$ python3 -q
>>> import numpy as np
>>> np.set_printoptions(precision=3, suppress=True, linewidth=100)
>>> K = np.loadtxt("data.csv", delimiter=",")
>>> K
array([[ 0.,  0.,  0.,  0.],
       [ 0.,  8.,  2.,  3.],
       [ 0.,  3., -6., -3.],
       [ 0.,  8., -4., -7.]])
>>> # splits into 2 blocks
>>> round(float(np.linalg.det(K)), 3)
0.0
>>> (K != 0).astype(int)
array([[0, 0, 0, 0],
       [0, 1, 1, 1],
       [0, 1, 1, 1],
       [0, 1, 1, 1]])
>>> B = np.array([[1, 6], [0, 6]])
>>> basis = np.kron(B, K)
>>> print(basis)
[[  0.   0.   0.   0.   0.   0.   0.   0.]
 [  0.   8.   2.   3.   0.  48.  12.  18.]
 [  0.   3.  -6.  -3.   0.  18. -36. -18.]
 [  0.   8.  -4.  -7.   0.  48. -24. -42.]
 [  0.   0.   0.   0.   0.   0.   0.   0.]
 [  0.   0.   0.   0.   0.  48.  12.  18.]
 [  0.   0.  -0.  -0.   0.  18. -36. -18.]
 [  0.   0.  -0.  -0.   0.  48. -24. -42.]]
>>> np.linalg.matrix_rank(basis)
np.int64(6)
>>> round(float(np.linalg.norm(basis, 2)), 3), round(float(np.linalg.norm(B, 2) * np.linalg.norm(K, 2)), 3)
(114.202, 114.202)
>>> M = np.load("x.npy")
>>> M
array([[1, 0, 0, 0, 0],
       [0, 1, 0, 0, 0],
       [1, 3, 1, 0, 0],
       [0, 1, 3, 1, 0],
       [0, 3, 3, 3, 1]])
>>> # triangular: eigenvalues sit on the diagonal
>>> evals, evecs = np.linalg.eig(M)
>>> np.sort(np.linalg.eigvals(M @ M))
array([1., 1., 1., 1., 1.])
>>> M @ evecs[:, 0] - evals[0] * evecs[:, 0]
array([0., 0., 0., 0., 0.])
>>> np.sort(np.linalg.eigvals(M.T))
array([1., 1., 1., 1., 1.])
>>> evals
array([1., 1., 1., 1., 1.])
>>> q, r_ = np.linalg.qr(M)
>>> np.round(q @ r_, 3) + 0
array([[1., 0., 0., 0., 0.],
       [0., 1., 0., 0., 0.],
       [1., 3., 1., 0., 0.],
       [0., 1., 3., 1., 0.],
       [0., 3., 3., 3., 1.]])
>>> q.shape, r_.shape
((5, 5), (5, 5))
>>> round(float(abs(r_[0, 0])), 3), round(np.linalg.norm(M[:, 0]), 3)
(1.414, np.float64(1.414))
